% ipython --no-banner

In [1]: import numpy as np

In [2]: np.set_printoptions(precision=2, suppress=True, linewidth=160, floatmode="fixed")

In [3]: M = np.loadtxt("block3.csv", delimiter=",")

In [4]: M
Out[4]: 
array([[  1.54,   9.90,   5.49,   6.48,   1.01,  -1.87,  -2.92,   8.57,   9.15,  -3.99,   6.44],
       [  2.39,  -9.42,  -8.81,  -8.31,  -1.98,   2.26,   7.97,  -5.28,  -5.88,   1.72,  -4.58],
       [  5.60,  -7.12, -10.19,  -8.39,  -2.50,   2.18,  11.14,  -1.14,  -1.65,  -0.76,  -1.93],
       [  0.86,   9.97,   6.17,   6.91,   1.20,  -1.97,  -3.87,   8.12,   8.71,  -3.65,   6.21],
       [ -8.12,  -3.19,   5.33,   2.15,   1.68,  -0.35,  -9.33,  -8.48,  -8.56,   5.42,  -5.14],
       [ -3.80,   8.68,   9.60,   8.54,   2.25,  -2.28,  -9.50,   3.65,   4.23,  -0.71,   3.57],
       [ -1.21,  -9.94,  -5.83,  -6.69,  -1.11,   1.92,   3.39,  -8.36,  -8.94,   3.83,  -6.33],
       [ -1.02,  -9.96,  -6.02,  -6.81,  -1.16,   1.95,   3.66,  -8.23,  -8.82,   3.73,  -6.26],
       [ -7.22,   4.73,  10.03,   7.51,   2.58,  -1.89, -12.12,  -1.87,  -1.49,   2.40,  -0.13],
       [ -6.84,  -6.24,   2.00,  -0.82,   0.91,   0.45,  -6.07,  -9.81, -10.09,   5.70,  -6.42],
       [ -7.33,  -5.37,   3.06,   0.09,   1.16,   0.20,  -7.16,  -9.52,  -9.75,   5.69,  -6.11],
       [ -8.32,   1.19,   8.57,   5.50,   2.37,  -1.29, -11.80,  -5.34,  -5.16,   4.12,  -2.65],
       [ -6.01,   6.64,  10.24,   8.26,   2.54,  -2.13, -11.45,   0.47,   0.95,   1.14,   1.48],
       [ -6.53,   5.92,  10.22,   8.02,   2.57,  -2.05, -11.79,  -0.46,  -0.01,   1.65,   0.85],
       [ -3.96,  -9.04,  -2.63,  -4.49,  -0.25,   1.39,  -0.78,  -9.75, -10.24,   5.03,  -6.91],
       [ -8.44,  -0.45,   7.54,   4.35,   2.16,  -0.96, -11.14,  -6.66,  -6.57,   4.71,  -3.66],
       [  7.40,  -4.36,  -9.93,  -7.34,  -2.58,   1.83,  12.16,   2.28,   1.91,  -2.61,   0.42],
       [  6.07,  -6.56, -10.24,  -8.24,  -2.54,   2.13,  11.49,  -0.37,  -0.85,  -1.19,  -1.41]])

In [5]: rk = np.linalg.matrix_rank(M)

In [6]: rk
Out[6]: np.int64(2)

In [7]: N = np.linalg.svd(M)[2][rk:].T

In [8]: print([int(np.linalg.matrix_rank(M[:, :j + 1])) for j in range(11)])
[1, 2, 2, 2, 2, 2, 2, 2, 2, 2, 2]

In [9]: [int(np.linalg.matrix_rank(np.delete(M, i, axis=0))) for i in range(18)]
Out[9]: [2, 2, 2, 2, 2, 2, 2, 2, 2, 2, 2, 2, 2, 2, 2, 2, 2, 2]

In [10]: f = np.array([0, 1, 0])

In [11]: np.cross(M[1, :3], M[11, :3])
Out[11]: array([-70.28,  52.79, -75.52])

In [12]: np.convolve(M[1], f)
Out[12]: array([ 0.00,  2.39, -9.42, -8.81, -8.31, -1.98,  2.26,  7.97, -5.28, -5.88,  1.72, -4.58,  0.00])

In [13]: np.allclose(M[:-1].T @ np.linalg.lstsq(M[:-1].T, M[-1])[0], M[-1])
Out[13]: True

In [14]: np.linalg.lstsq(M[:-1].T, M[-1])[2]
Out[14]: np.int32(2)
